$ python3 -q
>>> import numpy as np
>>> import numpy.linalg as la
>>> np.set_printoptions(suppress=True, linewidth=100)
>>> A = np.array([[-0.1, 0.5, -1.4],
...     [-0.8, -0.6, 1.1],
...     [-1.2, -0.3, 0.6],
...     [-0.3, 0.2, 1.1],
...     [-1.4, -0.5, -0.5],
...     [1.5, 0.9, 0.1],
...     [1.1, 0.4, 1.1],
...     [1.6, -0.7, -1.0],
...     [-0.8, -1.0, 1.0],
...     [-0.5, -1.2, 0.6],
...     [-0.8, -0.6, 1.6],
...     [0.2, -1.5, -0.2],
...     [1.3, -2.9, -0.2],
...     [0.1, 0.5, 0.3],
...     [0.2, 0.1, -0.1],
...     [0.6, 1.8, -0.1],
...     [-1.0, -0.1, 2.4],
...     [-0.5, -0.1, -1.2],
...     [-1.6, -1.0, 0.4],
...     [-1.2, 0.4, 0.7],
...     [-1.0, -0.1, -0.5],
...     [-2.2, -1.0, -0.4],
...     [-1.2, 0.6, 0.1],
...     [0.1, -1.7, 1.7],
...     [0.2, 0.9, 0.1],
...     [-0.4, 0.1, 0.5]])
>>> rng = np.random.default_rng(25163)
>>> A[:, 1] = -1 * A[:, 0] + 0.05 * rng.normal(size=26)
>>> print(A.round(2))
[[-0.1   0.16 -1.4 ]
 [-0.8   0.79  1.1 ]
 [-1.2   1.27  0.6 ]
 [-0.3   0.28  1.1 ]
 [-1.4   1.47 -0.5 ]
 [ 1.5  -1.5   0.1 ]
 [ 1.1  -1.09  1.1 ]
 [ 1.6  -1.6  -1.  ]
 [-0.8   0.79  1.  ]
 [-0.5   0.58  0.6 ]
 [-0.8   0.78  1.6 ]
 [ 0.2  -0.06 -0.2 ]
 [ 1.3  -1.24 -0.2 ]
 [ 0.1  -0.05  0.3 ]
 [ 0.2  -0.22 -0.1 ]
 [ 0.6  -0.52 -0.1 ]
 [-1.    0.98  2.4 ]
 [-0.5   0.54 -1.2 ]
 [-1.6   1.68  0.4 ]
 [-1.2   1.2   0.7 ]
 [-1.    1.   -0.5 ]
 [-2.2   2.23 -0.4 ]
 [-1.2   1.29  0.1 ]
 [ 0.1  -0.16  1.7 ]
 [ 0.2  -0.24  0.1 ]
 [-0.4   0.36  0.5 ]]
>>> ang = np.radians(72)
>>> r_ = np.eye(3)
>>> r_[2, 2] = r_[1, 1] = np.cos(ang)
>>> r_[2, 1], r_[1, 2] = -np.sin(ang), np.sin(ang)
>>> print(r_.round(2))
[[ 1.    0.    0.  ]
 [ 0.    0.31  0.95]
 [ 0.   -0.95  0.31]]
>>> A2 = A @ r_.T
>>> print(np.round(la.svd(A, compute_uv=False), 2), np.round(la.svd(A2, compute_uv=False), 2))
[7.48 4.54 0.18] [7.48 4.54 0.18]
>>> print(np.round(np.abs(A2 - A).max(axis=0), 2))
[0.   1.92 2.59]
>>> print(np.allclose(la.norm(A, axis=1), la.norm(A2, axis=1)))
True
>>> print(np.allclose(A @ A.T, A2 @ A2.T))
True
>>> feats = rng.normal(size=(14, 3)) + 20 * np.array([-4, -3, -4])
>>> print(feats.round(2))
[[-80.77 -58.49 -81.41]
 [-80.42 -60.23 -79.7 ]
 [-79.52 -60.58 -78.33]
 [-79.75 -60.32 -78.98]
 [-79.94 -60.17 -79.41]
 [-78.06 -61.   -78.45]
 [-79.2  -59.28 -80.5 ]
 [-80.76 -61.63 -80.14]
 [-79.79 -59.62 -81.03]
 [-79.6  -59.03 -78.71]
 [-79.46 -57.45 -80.09]
 [-78.31 -60.17 -80.69]
 [-79.26 -60.12 -81.08]
 [-81.6  -60.37 -80.25]]
>>> x0 = np.array([2, 1, 1])
>>> rhs = feats @ x0
>>> print(np.round(la.solve(feats.T @ feats, feats.T @ rhs), 2))
[2. 1. 1.]
>>> print(np.round(la.pinv(feats) @ feats, 2) + 0)
[[1. 0. 0.]
 [0. 1. 0.]
 [0. 0. 1.]]
>>> print(np.round(la.lstsq(feats, rhs)[0], 2))
[2. 1. 1.]
>>> rhs = rhs + 0.02 * rng.normal(size=14)
>>> print(rhs.round(2))
[-301.41 -300.77 -297.92 -298.77 -299.48 -295.57 -298.15 -303.27 -300.24 -296.96 -296.49 -297.47
 -299.71 -303.81]
>>> beta, *_ = la.lstsq(feats, rhs)
>>> print(beta.round(2))
[2. 1. 1.]
>>> print([round(float(la.norm(la.solve(feats.T @ feats + lam * np.eye(3), feats.T @ rhs))), 2) for lam in (0, 1, 10, 100)])
[2.45, 2.43, 2.36, 2.34]
>>> print(np.round(feats.T @ (rhs - feats @ beta), 2) + 0)
[0. 0. 0.]
>>> print([round(float(x), 2) for x in la.svd(feats, compute_uv=False)[:3]])
[478.19, 4.3, 2.86]
>>> print(round(np.log10(la.cond(feats))))
2
>>> labels = rng.permutation(3)
>>> A2 = feats[:, labels] * rng.choice([-1, 1], 3)
>>> print(A2.round(2))
[[-81.41  58.49 -80.77]
 [-79.7   60.23 -80.42]
 [-78.33  60.58 -79.52]
 [-78.98  60.32 -79.75]
 [-79.41  60.17 -79.94]
 [-78.45  61.   -78.06]
 [-80.5   59.28 -79.2 ]
 [-80.14  61.63 -80.76]
 [-81.03  59.62 -79.79]
 [-78.71  59.03 -79.6 ]
 [-80.09  57.45 -79.46]
 [-80.69  60.17 -78.31]
 [-81.08  60.12 -79.26]
 [-80.25  60.37 -81.6 ]]
>>> left, _, VT = la.svd(feats.T @ A2)
>>> print(np.round(la.lstsq(feats, A2)[0], 2) + 0)
[[ 0.  0.  1.]
 [ 0. -1.  0.]
 [ 1.  0.  0.]]
>>> print(labels)
[2 1 0]
>>> data = np.load("block0.npy")
>>> print(data)
[[ 3.1  2.   1.  -1. ]
 [ 0.   0.1  0.   2. ]
 [ 2.   2.  -2.9 -2. ]
 [ 3.   2.   1.  -0.9]]
>>> A2 = np.array([[5, -3, 5], [-2, -1, 0], [-4, 4, 2], [0, -1, -3]])
>>> print(la.matrix_rank(data @ A2))
3
>>> print(np.vstack([data, A2.T]).shape)
(7, 4)
>>> print(np.round(np.einsum("ij->j", data), 2))
[ 8.1  6.1 -0.9 -1.9]
>>> print(la.matrix_rank(np.vstack([data, A2.T])))
4
>>> print(np.round(np.einsum("ij,ij->i", data, data), 2))
[15.61  4.01 20.41 14.81]
>>> left, sv, VT = la.svd(data)
>>> print(np.argmax(sv[:-1] / (sv[1:] + 1e-6)) + 1)
3
>>> print(sv.round(2))
[6.3  3.46 1.78 0.04]
>>> A2 = left[:, :3] @ np.diag(sv[:3]) @ VT[:3]
>>> print(la.matrix_rank(A2))
3
>>> print(A2.round(2) + 0)
[[ 3.08  2.02  1.   -1.  ]
 [ 0.    0.1   0.    2.  ]
 [ 2.    2.   -2.9  -2.  ]
 [ 3.02  1.98  1.   -0.9 ]]
>>> print(round(la.norm(data - A2, 2), 2), round(float(sv[3]), 2))
0.04 0.04
>>> print(round(np.abs(data - A2).max(), 2))
0.02
>>> print(la.matrix_rank(data, rtol=0.05))
3
>>> A2 = np.array([[0, 0, -1], [-2, 1, -1]])
>>> W2 = np.kron(A2, data)
>>> print(np.round(la.norm(W2, 2), 2), np.round(la.norm(A2, 2) * la.norm(data, 2), 2))
15.68 15.68
>>> print(W2)
[[ 0.   0.   0.  -0.   0.   0.   0.  -0.  -3.1 -2.  -1.   1. ]
 [ 0.   0.   0.   0.   0.   0.   0.   0.  -0.  -0.1 -0.  -2. ]
 [ 0.   0.  -0.  -0.   0.   0.  -0.  -0.  -2.  -2.   2.9  2. ]
 [ 0.   0.   0.  -0.   0.   0.   0.  -0.  -3.  -2.  -1.   0.9]
 [-6.2 -4.  -2.   2.   3.1  2.   1.  -1.  -3.1 -2.  -1.   1. ]
 [-0.  -0.2 -0.  -4.   0.   0.1  0.   2.  -0.  -0.1 -0.  -2. ]
 [-4.  -4.   5.8  4.   2.   2.  -2.9 -2.  -2.  -2.   2.9  2. ]
 [-6.  -4.  -2.   1.8  3.   2.   1.  -0.9 -3.  -2.  -1.   0.9]]
>>> def softmax(z):
...     e = np.exp(z - z.max(axis=-1, keepdims=True))
...     return e / e.sum(axis=-1, keepdims=True)
... 
>>> print(np.round(softmax(10 * data[2]), 2) + 0)
[0.5 0.5 0.  0. ]
>>> print(np.round(softmax(data[2]), 2) + 0)
[0.49 0.49 0.   0.01]
>>> S = data @ data.T / np.sqrt(4)
>>> print(np.round(softmax(S)[2] @ data, 2))
[ 2.01  2.   -2.87 -1.99]
>>> print(np.round(softmax(S + np.triu(np.full(S.shape, -np.inf), 1)), 2) + 0)
[[1.   0.   0.   0.  ]
 [0.05 0.95 0.   0.  ]
 [0.   0.   1.   0.  ]
 [0.54 0.   0.02 0.44]]
